% python3 -q
>>> import numpy as np
>>> np.set_printoptions(suppress=True, linewidth=120)
>>> E = np.vander(np.arange(6) - 2, 4, increasing=True)
>>> E
array([[ 1, -2,  4, -8],
       [ 1, -1,  1, -1],
       [ 1,  0,  0,  0],
       [ 1,  1,  1,  1],
       [ 1,  2,  4,  8],
       [ 1,  3,  9, 27]])
>>> x0 = np.array([6, 3, -5, -4])
>>> y = E @ x0
>>> y
array([  12,    2,    6,    0,  -40, -138])
>>> rng = np.random.default_rng(144102)
>>> y = y + 0.1 * rng.normal(size=6)
>>> y.round(2)
array([  11.9 ,    2.11,    6.  ,    0.12,  -39.88, -137.95])
>>> c, *_ = np.linalg.lstsq(E, y)
>>> c.round()
array([ 6.,  3., -5., -4.])
>>> round(np.linalg.norm(y - E @ c), 2)
np.float64(0.12)
>>> idx = rng.permutation(4)
>>> A2 = E[:, idx] * rng.choice([-1, 1], 4)
>>> A2
array([[-4,  1, -2, -8],
       [-1,  1, -1, -1],
       [ 0,  1,  0,  0],
       [-1,  1,  1,  1],
       [-4,  1,  2,  8],
       [-9,  1,  3, 27]])
>>> left, _, vt = np.linalg.svd(E.T @ A2)
>>> np.round(left @ vt, 2) + 0
array([[ 0.,  1.,  0.,  0.],
       [ 0.,  0.,  1.,  0.],
       [-1.,  0.,  0.,  0.],
       [ 0.,  0.,  0.,  1.]])
>>> proj = A2 @ np.linalg.solve(A2.T @ A2, A2.T)
>>> np.round((np.eye(6) - proj) @ A2, 2) + 0
array([[0., 0., 0., 0.],
       [0., 0., 0., 0.],
       [0., 0., 0., 0.],
       [0., 0., 0., 0.],
       [0., 0., 0., 0.],
       [0., 0., 0., 0.]])
>>> proj.round(2)
array([[ 0.96,  0.13, -0.11, -0.03,  0.09, -0.03],
       [ 0.13,  0.58,  0.41,  0.02, -0.22,  0.09],
       [-0.11,  0.41,  0.46,  0.25,  0.02, -0.03],
       [-0.03,  0.02,  0.25,  0.46,  0.41, -0.11],
       [ 0.09, -0.22,  0.02,  0.41,  0.58,  0.13],
       [-0.03,  0.09, -0.03, -0.11,  0.13,  0.96]])
>>> np.round(proj @ A2[:, 1], 2)
array([1., 1., 1., 1., 1., 1.])
>>> np.round(np.linalg.eigvalsh(proj), 2) + 0
array([0., 0., 1., 1., 1., 1.])
>>> arr = np.load("block3.npy")
>>> arr
array([[ 0, -2, -2, -2,  1],
       [ 0, -2,  3,  3,  2],
       [ 3,  3, -3, -1,  3],
       [ 0,  0, -2, -1, -3],
       [-2,  1,  1,  3,  0],
       [ 0,  2, -8, -8, -3]])
>>> A2 = np.c_[arr[:, :4] @ np.array([[1, 0, 8, 3], [3, 5, 5, 8], [2, 3, 7, 6], [5, 4, 7, 3]]), np.array([2, 0, 2, 3, 3, 2])]
>>> A2
array([[ -20,  -24,  -38,  -34,    2],
       [  15,   11,   32,   11,    0],
       [   1,    2,   11,   12,    2],
       [  -9,  -10,  -21,  -15,    3],
       [  18,   20,   17,   17,    3],
       [ -50,  -46, -102,  -56,    2]])
>>> np.round(np.linalg.norm(np.linalg.qr(arr)[0].T @ A2, axis=0) ** 2 / ((A2 ** 2).sum(axis=0) + 1e-12), 2)
array([1., 1., 1., 1., 1.])
>>> np.linalg.matrix_rank(np.c_[arr, A2])
np.int64(5)
>>> np.round(np.linalg.lstsq(arr, A2[:, 0])[0], 2) + 0
array([1., 3., 2., 5., 0.])
